$ python3 -q
>>> import numpy as np
>>> from numpy import linalg as LA
>>> np.set_printoptions(suppress=True, linewidth=100)
>>> tidy = lambda a: np.round(a, 1) + 0
>>> arr = np.loadtxt("run10.csv", delimiter=",")
>>> arr
array([[1., 0., 1.],
       [1., 0., 1.],
       [0., 0., 2.],
       [1., 0., 1.],
       [0., 0., 2.],
       [0., 2., 4.],
       [0., 0., 2.],
       [0., 0., 3.],
       [0., 2., 4.],
       [1., 0., 1.],
       [3., 0., 0.],
       [0., 0., 2.],
       [3., 0., 0.],
       [1., 0., 1.],
       [0., 0., 3.],
       [0., 2., 4.],
       [0., 0., 2.],
       [0., 0., 3.],
       [0., 0., 3.],
       [1., 0., 1.],
       [3., 0., 0.],
       [3., 0., 0.],
       [0., 0., 2.],
       [0., 0., 2.],
       [0., 0., 2.],
       [0., 0., 3.],
       [1., 0., 1.],
       [0., 0., 2.],
       [3., 0., 0.]])
>>> # rows 0 and 1 are equal
>>> cen = arr - arr.mean(axis=1)
Traceback (most recent call last):
  File "<python-input-7>", line 1, in <module>
    cen = arr - arr.mean(axis=1)
          ~~~~^~~~~~~~~~~~~~~~~~
ValueError: operands could not be broadcast together with shapes (29,3) (29,) 
>>> cen = arr - arr.mean(axis=0)
>>> U, s, Vt = LA.svd(cen, full_matrices=False)
>>> LA.matrix_rank(cen)
np.int64(3)
>>> tidy(cen.mean(axis=0))
array([0., 0., 0.])
>>> tidy(s)
array([8.6, 3.6, 1.4])
>>> tidy(np.abs(Vt[-1]))
array([0.5, 0.6, 0.6])
>>> tidy(Vt[0] * np.sign(Vt[0, np.abs(Vt[0]).argmax()]))
array([-0.6,  0.2,  0.7])
>>> (np.sign(U[:, 0]) == np.sign(U[0, 0])).astype(int)
array([1, 1, 0, 1, 0, 0, 0, 0, 0, 1, 1, 0, 1, 1, 0, 0, 0, 0, 0, 1, 1, 1, 0, 0, 0, 0, 1, 0, 1])
>>> proj = arr @ LA.solve(arr.T @ arr, arr.T)
>>> tidy(np.diag(proj))
array([0. , 0. , 0. , 0. , 0. , 0.3, 0. , 0.1, 0.3, 0. , 0.2, 0. , 0.2, 0. , 0.1, 0.3, 0. , 0.1,
       0.1, 0. , 0.2, 0.2, 0. , 0. , 0. , 0.1, 0. , 0. , 0.2])
>>> tidy(LA.eigvalsh(proj))
array([0., 0., 0., 0., 0., 0., 0., 0., 0., 0., 0., 0., 0., 0., 0., 0., 0., 0., 0., 0., 0., 0., 0.,
       0., 0., 0., 1., 1., 1.])
>>> x = np.array([3, 5, 4])
>>> arr * x
array([[ 3.,  0.,  4.],
       [ 3.,  0.,  4.],
       [ 0.,  0.,  8.],
       [ 3.,  0.,  4.],
       [ 0.,  0.,  8.],
       [ 0., 10., 16.],
       [ 0.,  0.,  8.],
       [ 0.,  0., 12.],
       [ 0., 10., 16.],
       [ 3.,  0.,  4.],
       [ 9.,  0.,  0.],
       [ 0.,  0.,  8.],
       [ 9.,  0.,  0.],
       [ 3.,  0.,  4.],
       [ 0.,  0., 12.],
       [ 0., 10., 16.],
       [ 0.,  0.,  8.],
       [ 0.,  0., 12.],
       [ 0.,  0., 12.],
       [ 3.,  0.,  4.],
       [ 9.,  0.,  0.],
       [ 9.,  0.,  0.],
       [ 0.,  0.,  8.],
       [ 0.,  0.,  8.],
       [ 0.,  0.,  8.],
       [ 0.,  0., 12.],
       [ 3.,  0.,  4.],
       [ 0.,  0.,  8.],
       [ 9.,  0.,  0.]])
>>> arr @ x
array([ 7.,  7.,  8.,  7.,  8., 26.,  8., 12., 26.,  7.,  9.,  8.,  9.,  7., 12., 26.,  8., 12.,
       12.,  7.,  9.,  9.,  8.,  8.,  8., 12.,  7.,  8.,  9.])
>>> np.einsum("ij,j->i", arr, x)
array([ 7.,  7.,  8.,  7.,  8., 26.,  8., 12., 26.,  7.,  9.,  8.,  9.,  7., 12., 26.,  8., 12.,
       12.,  7.,  9.,  9.,  8.,  8.,  8., 12.,  7.,  8.,  9.])
